% ipython --no-banner

In [1]: import numpy as np

In [2]: np.set_printoptions(precision=3, suppress=True, linewidth=160, legacy="1.25")

In [3]: data = np.tril(np.array([[-2, 2, 8, -2, -2, -1, 8, -7],
   ...:     [2, -4, 8, -2, -5, 0, 9, -9],
   ...:     [-2, -2, -6, 7, -8, -7, 4, 5],
   ...:     [-8, -1, 6, 2, -8, 8, -3, -3],
   ...:     [-4, -9, -1, -8, -9, -4, 0, -9],
   ...:     [3, -9, 4, -6, 3, -4, 5, -4],
   ...:     [4, 9, 5, 4, 8, -8, -1, 2],
   ...:     [-7, 8, -5, 8, -5, 7, 2, 0]]), -1) + np.eye(8, dtype=int)

In [4]: data
Out[4]: 
array([[ 1,  0,  0,  0,  0,  0,  0,  0],
       [ 2,  1,  0,  0,  0,  0,  0,  0],
       [-2, -2,  1,  0,  0,  0,  0,  0],
       [-8, -1,  6,  1,  0,  0,  0,  0],
       [-4, -9, -1, -8,  1,  0,  0,  0],
       [ 3, -9,  4, -6,  3,  1,  0,  0],
       [ 4,  9,  5,  4,  8, -8,  1,  0],
       [-7,  8, -5,  8, -5,  7,  2,  1]])

In [5]: # triangular: eigenvalues sit on the diagonal

In [6]: U, sv, Vt = np.linalg.svd(data)

In [7]: np.argmax(sv[:-1] / (sv[1:] + 1e-6)) + 1
Out[7]: 7

In [8]: sv.round(3) + 0
Out[8]: array([22.242, 18.199, 10.791,  5.077,  3.261,  1.092,  0.152,  0.   ])

In [9]: other = U[:, :7] @ np.diag(sv[:7]) @ Vt[:7]

In [10]: np.linalg.matrix_rank(other)
Out[10]: 7

In [11]: np.round(np.abs(data - other).max(), 3)
Out[11]: 0.0

In [12]: other.round(3) + 0
Out[12]: 
array([[ 1.,  0.,  0.,  0.,  0.,  0.,  0.,  0.],
       [ 2.,  1.,  0.,  0.,  0.,  0.,  0.,  0.],
       [-2., -2.,  1.,  0.,  0.,  0.,  0.,  0.],
       [-8., -1.,  6.,  1.,  0.,  0.,  0.,  0.],
       [-4., -9., -1., -8.,  1.,  0.,  0.,  0.],
       [ 3., -9.,  4., -6.,  3.,  1.,  0.,  0.],
       [ 4.,  9.,  5.,  4.,  8., -8.,  1.,  0.],
       [-7.,  8., -5.,  8., -5.,  7.,  2.,  1.]])
